$ python3 -q
>>> import numpy as np
>>> from numpy import linalg as LA
>>> np.set_printoptions(precision=1, suppress=True, linewidth=140)
>>> m1 = np.loadtxt("block18.csv", delimiter=",")
>>> m1
array([[ 2.,  0., -1.],
       [ 1.,  1.,  0.],
       [ 0.,  0.,  0.],
       [ 1.,  1.,  0.],
       [ 4.,  1.,  0.],
       [ 0.,  0.,  0.],
       [ 1.,  1.,  0.],
       [ 0.,  0.,  0.],
       [ 0.,  0.,  0.],
       [ 5.,  2.,  0.],
       [ 3.,  2.,  1.],
       [ 0.,  0.,  0.]])
>>> Xc = m1 - m1.mean(axis=0)
>>> evecs = LA.svd(Xc)[2][:1]
>>> out = Xc - Xc @ evecs.T @ evecs
>>> (Xc @ evecs.T).std(axis=0)
array([1.8])
>>> np.cov(Xc @ evecs.T, rowvar=False)
array(3.4)
>>> out = np.c_[m1[:, :1] @ np.array([[-1]]), np.array([2, 2, -3, -1, -3, -1, 0, 1, 2, -2, -3, 2])]
>>> out
array([[-2.,  2.],
       [-1.,  2.],
       [ 0., -3.],
       [-1., -1.],
       [-4., -3.],
       [ 0., -1.],
       [-1.,  0.],
       [ 0.,  1.],
       [ 0.,  2.],
       [-5., -2.],
       [-3., -3.],
       [ 0.,  2.]])
>>> LA.norm(LA.qr(m1)[0].T @ out, axis=0) ** 2 / ((out ** 2).sum(axis=0) + 1e-12)
array([1. , 0.5])
>>> LA.matrix_rank(out)
np.int64(2)
>>> x0 = np.array([3, 0])
>>> y = out @ x0
>>> np.round(LA.lstsq(out, y)[0], 1) + 0
array([3., 0.])
>>> try:
...     LA.solve(out, y)
... except LA.LinAlgError as e:
...     print("failed:", e)
... 
failed: Last 2 dimensions of the array must be square
>>> rng = np.random.default_rng(152704)
>>> y = y + 0.1 * rng.normal(size=12)
>>> y.round(1) + 0
array([ -5.8,  -3. ,  -0.1,  -3.1, -11.9,  -0.1,  -3. ,   0.1,   0. , -15. ,  -8.9,  -0.1])
>>> b, *_ = LA.lstsq(out, y)
>>> b.round()
array([3., 0.])
>>> b.round(1) + 0
array([3., 0.])
>>> round(LA.norm(y - out @ b), 1)
np.float64(0.3)
>>> [round(float(LA.norm(LA.solve(out.T @ out + lam * np.eye(2), out.T @ y))), 2) for lam in (0, 1, 10, 100)]
[2.98, 2.91, 2.45, 1.08]
>>> arr = np.load("mat.npy")
>>> arr.round(1) + 0
array([[-11.3, -15.2,  -9.4,   5.8],
       [ -9.7, -13.2,  -8. ,   5.2],
       [ -9.3, -12.8,  -7.8,   5. ],
       [ -6.4,  -9.2,  -5.3,   3.9],
       [ -5.8,  -8.4,  -4.8,   3.6],
       [ -5.1,  -7.5,  -4.2,   3.3],
       [ -1.2,  -2.2,  -1.1,   1.1],
       [ -0.7,  -1.6,  -0.8,   0.8],
       [ -0.3,  -0.9,  -0.5,   0.4],
       [ -0.3,  -0.9,  -0.5,   0.4],
       [  0. ,  -0.2,  -0.2,  -0.1],
       [  0. ,   0. ,  -0.1,  -0.1],
       [  0. ,   0. ,  -0.1,  -0.1],
       [  0. ,   0. ,   0.1,   0.1],
       [  0. ,   0. ,   0.1,   0.1],
       [  0.4,   0.2,   1.1,   0.9],
       [  0.6,   0.3,   1.4,   1.1],
       [  1.8,   1.1,   3.4,   2.2],
       [  2.6,   1.7,   4.5,   2.8],
       [  4.4,   3.1,   6.9,   3.8],
       [  4.8,   3.4,   7.4,   4. ],
       [  8.7,   6.5,  12.3,   5.9],
       [  8.8,   6.6,  12.5,   5.9],
       [ 10.9,   8.3,  15.1,   6.8],
       [ 16.5,  13. ,  21.9,   8.8]])
>>> out = arr / LA.norm(arr, axis=1, keepdims=True)
>>> G = out @ out.T
>>> LA.norm(out, axis=1)
array([1., 1., 1., 1., 1., 1., 1., 1., 1., 1., 1., 1., 1., 1., 1., 1., 1., 1., 1., 1., 1., 1., 1., 1., 1.])
>>> G[6].round(1) + 0
array([ 1. ,  1. ,  1. ,  1. ,  1. ,  1. ,  1. ,  1. ,  1. ,  1. ,  0.6,  0. ,  0. ,  0. ,  0. , -0.3, -0.3, -0.4, -0.5, -0.5, -0.6, -0.6,
       -0.6, -0.6, -0.7])
>>> left, sigma, Vt = LA.svd(arr)
>>> sigma.round(1) + 0
array([58.6, 22.7,  0.9,  0. ])
>>> out = left[:, :3] @ np.diag(sigma[:3]) @ Vt[:3]
>>> out.round(1) + 0
array([[-11.3, -15.2,  -9.4,   5.8],
       [ -9.7, -13.2,  -8. ,   5.2],
       [ -9.3, -12.8,  -7.8,   5. ],
       [ -6.4,  -9.2,  -5.3,   3.9],
       [ -5.8,  -8.4,  -4.8,   3.6],
       [ -5.1,  -7.5,  -4.2,   3.3],
       [ -1.2,  -2.2,  -1.1,   1.1],
       [ -0.7,  -1.6,  -0.8,   0.8],
       [ -0.3,  -0.9,  -0.5,   0.4],
       [ -0.3,  -0.9,  -0.5,   0.4],
       [  0. ,  -0.2,  -0.2,  -0.1],
       [  0. ,   0. ,  -0.1,  -0.1],
       [  0. ,   0. ,  -0.1,  -0.1],
       [  0. ,   0. ,   0.1,   0.1],
       [  0. ,   0. ,   0.1,   0.1],
       [  0.4,   0.2,   1.1,   0.9],
       [  0.6,   0.3,   1.4,   1.1],
       [  1.8,   1.1,   3.4,   2.2],
       [  2.6,   1.7,   4.5,   2.8],
       [  4.4,   3.1,   6.9,   3.8],
       [  4.8,   3.4,   7.4,   4. ],
       [  8.7,   6.5,  12.3,   5.9],
       [  8.8,   6.6,  12.5,   5.9],
       [ 10.9,   8.3,  15.1,   6.8],
       [ 16.5,  13. ,  21.9,   8.8]])
>>> LA.matrix_rank(arr, rtol=0.05)
np.int64(2)
>>> round(float(LA.norm(arr - out, 2)), 1), np.round(sigma[3], 1)
(0.0, np.float64(0.0))
>>> out = np.array([[1, 0], [1, 2]])
>>> cent = np.array([[1, 9], [7, 4]])
>>> W0 = np.block([[out, np.zeros((2, 2))], [np.zeros((2, 2)), cent]])
>>> W0
array([[1., 0., 0., 0.],
       [1., 2., 0., 0.],
       [0., 0., 1., 9.],
       [0., 0., 7., 4.]])
>>> Q, R = LA.qr(W0)
>>> Q
array([[-0.7, -0.7,  0. ,  0. ],
       [-0.7,  0.7,  0. ,  0. ],
       [-0. , -0. , -0.1, -1. ],
       [-0. , -0. , -1. ,  0.1]])
>>> np.round(Q @ R, 1) + 0
array([[1., 0., 0., 0.],
       [1., 2., 0., 0.],
       [0., 0., 1., 9.],
       [0., 0., 7., 4.]])
